>>> import numpy as np
>>> from numpy import linalg as LA
>>> np.set_printoptions(precision=2, suppress=True, linewidth=100)
>>> mat = np.load("case6.npy")
>>> mat
array([[0., 1., 1.],
       [1., 0., 1.],
       [1., 1., 0.]])
>>> w, vecs = LA.eigh(mat)
>>> x0 = np.array([3, 2, 1])
>>> x0 @ mat @ x0
np.float64(22.0)
>>> (np.sign(vecs[:, -1].round(6)) == np.sign(vecs[0, -1].round(6))).astype(int)
array([1, 1, 1])
>>> LA.eigvalsh(mat[1:, 1:])
array([-1.,  1.])
>>> gram = mat.T @ mat
>>> (mat @ mat.T).shape
(3, 3)
>>> np.trace(gram), (mat ** 2).sum()
(np.float64(6.0), np.float64(6.0))
>>> LA.matrix_rank(gram)
np.int64(3)
>>> np.diag(gram)
array([2., 2., 2.])
>>> w, vecs = LA.eigh(mat)
>>> LA.eigvalsh(mat @ mat)
array([1., 1., 4.])
>>> np.round(vecs.T @ mat @ vecs, 2) + 0
array([[-1.,  0.,  0.],
       [ 0., -1.,  0.],
       [ 0.,  0.,  2.]])
>>> (w > 1e-8).sum(), (w < -1e-8).sum()
(np.int64(1), np.int64(2))
>>> w
array([-1., -1.,  2.])
>>> w.sum(), np.trace(mat)
(np.float64(0.0), np.float64(0.0))
>>> [round(float(LA.det(mat[:i, :i])), 2) + 0 for i in range(1, 4)]
[0.0, -1.0, 2.0]
>>> rng = np.random.default_rng(49)
>>> idx = rng.permutation(3)
>>> Y = mat[:, idx] * rng.choice([-1, 1], 3)
>>> Y
array([[ 1.,  1., -0.],
       [ 1.,  0., -1.],
       [ 0.,  1., -1.]])
>>> Uu, _, Vh = LA.svd(mat.T @ Y)
>>> np.round(Uu @ Vh, 2) + 0
array([[ 0.,  0., -1.],
       [ 0.,  1.,  0.],
       [ 1.,  0.,  0.]])
>>> X = np.loadtxt("run5.csv", delimiter=",")
>>> X
array([[-2.,  2.,  0.,  2., -4., -3.,  5., -2.],
       [ 2.,  1.,  2., -1.,  0., -3., -3.,  4.],
       [ 0., -1.,  0., -2.,  2., -2.,  3.,  5.],
       [-2.,  0., -1.,  1.,  5.,  2.,  1.,  3.],
       [ 0.,  0.,  0.,  0.,  3.,  2.,  2.,  5.],
       [ 0.,  0.,  0.,  0.,  3.,  0.,  3.,  4.],
       [ 0.,  0.,  0.,  0.,  2.,  3.,  2.,  4.],
       [ 0.,  0.,  0.,  0.,  2.,  0.,  5.,  0.]])
>>> Y = X / np.sqrt((X ** 2).mean(axis=1, keepdims=True))
>>> LA.matrix_rank(X - X.mean(axis=1, keepdims=True))
np.int64(7)
>>> LA.matrix_rank(Y) == LA.matrix_rank(X)
np.True_
>>> LA.norm(Y, axis=1)
array([2.83, 2.83, 2.83, 2.83, 2.83, 2.83, 2.83, 2.83])
>>> Uu, sv, Vh = LA.svd(X)
>>> sv
array([13.43,  9.18,  7.16,  3.33,  2.94,  2.  ,  0.37,  0.01])
>>> Y = Uu[:, :7] @ np.diag(sv[:7]) @ Vh[:7]
>>> Y.round(2) + 0
array([[-2.,  2.,  0.,  2., -4., -3.,  5., -2.],
       [ 2.,  1.,  2., -1.,  0., -3., -3.,  4.],
       [ 0., -1.,  0., -2.,  2., -2.,  3.,  5.],
       [-2.,  0., -1.,  1.,  5.,  2.,  1.,  3.],
       [ 0.,  0.,  0.,  0.,  3.,  2.,  2.,  5.],
       [ 0.,  0.,  0.,  0.,  3.,  0.,  3.,  4.],
       [ 0.,  0.,  0.,  0.,  2.,  3.,  2.,  4.],
       [ 0.,  0.,  0.,  0.,  2.,  0.,  5.,  0.]])
>>> round(np.abs(X - Y).max(), 2)
np.float64(0.0)
>>> np.round(LA.norm(X - Y, 2), 2), np.round(sv[7], 2)
(np.float64(0.01), np.float64(0.01))
>>> LA.matrix_rank(Y)
np.int64(7)
>>> f, v = Y[7], Y[1]
>>> round(float(f @ f), 2)
29.0
>>> p = (f @ v) / (f @ f) * f
>>> v - p
array([ 2.  ,  1.  ,  2.  , -1.  ,  1.03, -3.  , -0.41,  4.  ])
>>> (v - p) @ f
np.float64(0.0)
>>> (X - X.T) / 2
array([[ 0. ,  0. ,  0. ,  2. , -2. , -1.5,  2.5, -1. ],
       [ 0. ,  0. ,  1.5, -0.5,  0. , -1.5, -1.5,  2. ],
       [ 0. , -1.5,  0. , -0.5,  1. , -1. ,  1.5,  2.5],
       [-2. ,  0.5,  0.5,  0. ,  2.5,  1. ,  0.5,  1.5],
       [ 2. ,  0. , -1. , -2.5,  0. , -0.5,  0. ,  1.5],
       [ 1.5,  1.5,  1. , -1. ,  0.5,  0. ,  0. ,  2. ],
       [-2.5,  1.5, -1.5, -0.5,  0. ,  0. ,  0. , -0.5],
       [ 1. , -2. , -2.5, -1.5, -1.5, -2. ,  0.5,  0. ]])
>>> np.allclose(X @ X.T, X.T @ X)
False
>>> LA.matrix_power(X, 3)
array([[  -4.,    4.,    0.,    2.,  -40., -105.,   35.,  -83.],
       [  10.,    0.,    8.,  -11., -124.,    0., -157.,  -87.],
       [  -4.,    3.,   -1.,    4.,  109.,   97.,  140.,  187.],
       [  -8.,    2.,   -5.,    8.,  294.,  146.,  401.,  352.],
       [   0.,    0.,    0.,    0.,  267.,  181.,  331.,  357.],
       [   0.,    0.,    0.,    0.,  232.,  142.,  290.,  303.],
       [   0.,    0.,    0.,    0.,  245.,  165.,  308.,  323.],
       [   0.,    0.,    0.,    0.,  193.,   74.,  267.,  212.]])
>>> np.allclose(X, X.T)
False
>>> W0 = np.load("mat.npy")
>>> W0
array([[  1.9,  -0.5,  -1.1,   2. ,   0.4,  -1.5,  -8. ],
       [ -0.4,  -0.1,  -1.2,   0.1,  -1. ,   0.1,  -1. ],
       [  0.2,   0.2,   2.1,   1.1,   0.8,  -0.1,  -5. ],
       [  0.8,   1.6,   0. ,  -0.4,   0.5,  -0.4, -18. ],
       [  1.3,  -0.9,   0.7,  -2.5,  -0.5,   1.7,   4. ],
       [  0.6,  -0.7,  -0.1,   0. ,   0.2,  -0.4,   3. ],
       [ -0.2,  -0.9,   3.1,   0.7,   0.7,   0.7,   9. ],
       [ -0.8,   1. ,   1.1,   1.1,  -0.8,   0.4,   0. ],
       [ -0.5,   0.8,  -1.4,   0.9,   0.4,   0. ,   0. ],
       [  0.9,   1.3,  -0.3,   0.7,   0.4,  -0.6,   9. ]])
>>> gram = W0.T @ W0
>>> LA.svd(W0, compute_uv=False) ** 2
array([605.55,  20.98,  18.46,   9.75,   5.35,   2.04,   0.74])
>>> np.diag(gram)
array([  8.24,   8.3 ,  20.43,  14.63,   3.79,   6.49, 601.  ])
>>> (W0 @ W0.T).shape
(10, 10)
>>> E = np.load("a.npy")
>>> E
array([[27, 17, 39,  0,  0,  0, 40],
       [11, 12, 61,  0,  0,  6, 33],
       [65, 47, 97, 13,  0,  4, 78],
       [18,  4, 75,  0,  0,  0, 37],
       [34, 15, 71,  0,  0,  0, 41],
       [17, 10, 46,  0,  0,  0, 26],
       [10, 11, 32,  5,  0, 13, 10],
       [23, 16, 67,  0,  0,  0, 38],
       [44, 28, 82,  2,  0,  0, 52],
       [ 5,  6, 67,  0,  0,  8, 17],
       [53, 36, 64, 11,  0,  0, 65],
       [15,  8, 78,  0,  0,  0, 41],
       [51, 27, 69,  0,  0,  0, 72],
       [68, 43, 94, 21,  0,  0, 74],
       [ 4,  7, 56,  0,  0, 11, 16],
       [ 8,  9, 64,  0,  0,  7, 25],
       [44, 29, 91,  0,  0,  0, 63],
       [30, 14, 72,  0,  0,  0, 43],
       [ 8,  2, 37,  0,  0,  0, 17],
       [41, 32, 58,  0,  0,  2, 60],
       [62, 45, 82,  0,  0,  0, 85],
       [26, 25, 82,  0,  0, 17, 43]])
>>> Uu, sv, Vh = LA.svd(E)
>>> vecs = Vh[:(sv > 1e-8).sum()]
>>> x0 = E[13] + 3 * E[0] + rng.integers(2) * np.eye(7)[5]
>>> x0
array([149.,  94., 211.,  21.,   0.,   0., 194.])
>>> np.round(vecs.T @ vecs, 2) + 0
array([[1., 0., 0., 0., 0., 0., 0.],
       [0., 1., 0., 0., 0., 0., 0.],
       [0., 0., 1., 0., 0., 0., 0.],
       [0., 0., 0., 1., 0., 0., 0.],
       [0., 0., 0., 0., 0., 0., 0.],
       [0., 0., 0., 0., 0., 1., 0.],
       [0., 0., 0., 0., 0., 0., 1.]])
>>> np.round(np.diag(vecs.T @ vecs), 2) + 0
array([1., 1., 1., 1., 0., 1., 1.])
>>> Uu, sv, Vh = LA.svd(E)
>>> np.argmax(sv[:-1] / (sv[1:] + 1e-6)) + 1
np.int64(6)
>>> Y = Uu[:, :6] @ np.diag(sv[:6]) @ Vh[:6]
>>> LA.matrix_rank(E, rtol=0.05)
np.int64(4)
>>> round(float(LA.norm(E - Y, 2)), 2), np.round(sv[6], 2)
(0.0, np.float64(0.0))
>>> round(float(LA.norm(E - Y) / LA.norm(E)), 2)
0.0
>>> f, v = E[13], E[4]
>>> f @ v
np.int64(12665)
>>> p = (f @ v) / (f @ f) * f
>>> np.round((v - p) @ f, 2)
np.float64(-0.0)
>>> np.outer(f, v)
array([[2312, 1020, 4828,    0,    0,    0, 2788],
       [1462,  645, 3053,    0,    0,    0, 1763],
       [3196, 1410, 6674,    0,    0,    0, 3854],
       [ 714,  315, 1491,    0,    0,    0,  861],
       [   0,    0,    0,    0,    0,    0,    0],
       [   0,    0,    0,    0,    0,    0,    0],
       [2516, 1110, 5254,    0,    0,    0, 3034]])
>>> K = np.loadtxt("sample6.csv", delimiter=",")
>>> K
array([[-0.44,  0.57,  9.29, 19.63, 18.46, -0.4 ,  9.02, 19.97],
       [ 0.33, -0.49,  8.67, 20.48, 19.63,  1.35, 12.2 , 20.07],
       [-1.17, -1.59,  9.29, 19.28, 20.24,  1.23,  8.41, 20.24],
       [ 0.1 ,  0.69,  8.56, 19.41, 19.67, -0.72,  9.4 , 20.73],
       [ 0.37, -1.27,  9.06, 20.36, 19.3 , -0.41, 10.97, 18.9 ],
       [-0.74, -0.02,  9.78, 19.83, 20.13, -0.8 , 10.85, 21.1 ],
       [-0.06, -0.25,  9.73, 20.29, 20.76,  0.14, 12.82, 19.97],
       [-0.41,  0.36, 11.61, 20.33, 19.55,  2.14, 11.68, 19.3 ],
       [-0.01, -0.34,  9.51, 20.65, 20.31,  1.82,  7.7 , 22.36],
       [ 1.08, -0.65,  8.13, 19.63, 20.01,  1.  , 10.57, 21.18],
       [ 0.21,  1.54, 11.19, 20.05, 20.23, -0.02, 10.54, 21.45],
       [-0.44, -0.69,  9.19, 18.79, 19.81, -1.96,  8.78, 19.99],
       [-0.45,  0.59,  8.95, 20.18, 20.69,  0.01, 11.42, 18.39],
       [ 1.2 ,  0.33, 10.64, 19.42, 20.57, -0.23, 11.86, 21.79],
       [ 0.39, -1.51, 10.61, 20.16, 19.23,  1.22,  9.36, 20.54],
       [ 1.01,  2.73, 10.05, 18.01, 19.46,  0.04, 10.71, 20.39],
       [ 0.58,  1.42, 10.08, 20.52, 20.35, -0.56,  8.7 , 19.42],
       [ 2.84,  0.2 , 10.16, 21.06, 21.24, -0.36,  9.2 , 20.14],
       [-0.03,  0.66, 10.  , 19.6 , 22.09,  0.35, 10.21, 20.  ],
       [-0.75,  1.72, 11.03, 21.12, 20.37, -0.14,  9.93, 18.7 ],
       [-0.94,  1.69, 10.46, 20.21, 20.85, -0.44,  9.23, 21.24],
       [ 0.25, -1.53, 10.54, 19.91, 20.3 ,  0.53,  7.52, 19.42],
       [-0.14,  0.05, 10.11, 20.52, 20.16,  0.86,  9.33, 18.66],
       [-0.87, -0.02,  9.42, 20.69, 19.06, -0.88,  9.43, 20.43]])
>>> Ac = K - K.mean(axis=0)
>>> Uu, sv, Vh = LA.svd(Ac, full_matrices=False)
>>> np.abs(Vh[0]).argmax()
np.int64(6)
>>> sv
array([6.91, 5.81, 5.11, 4.97, 4.13, 3.37, 3.08, 2.86])
>>> np.round(np.abs(Vh[-1]), 2) + 0
array([0.02, 0.23, 0.35, 0.84, 0.28, 0.02, 0.  , 0.2 ])
>>> np.searchsorted(np.cumsum(sv ** 2) / (sv ** 2).sum(), 0.9) + 1
np.int64(6)
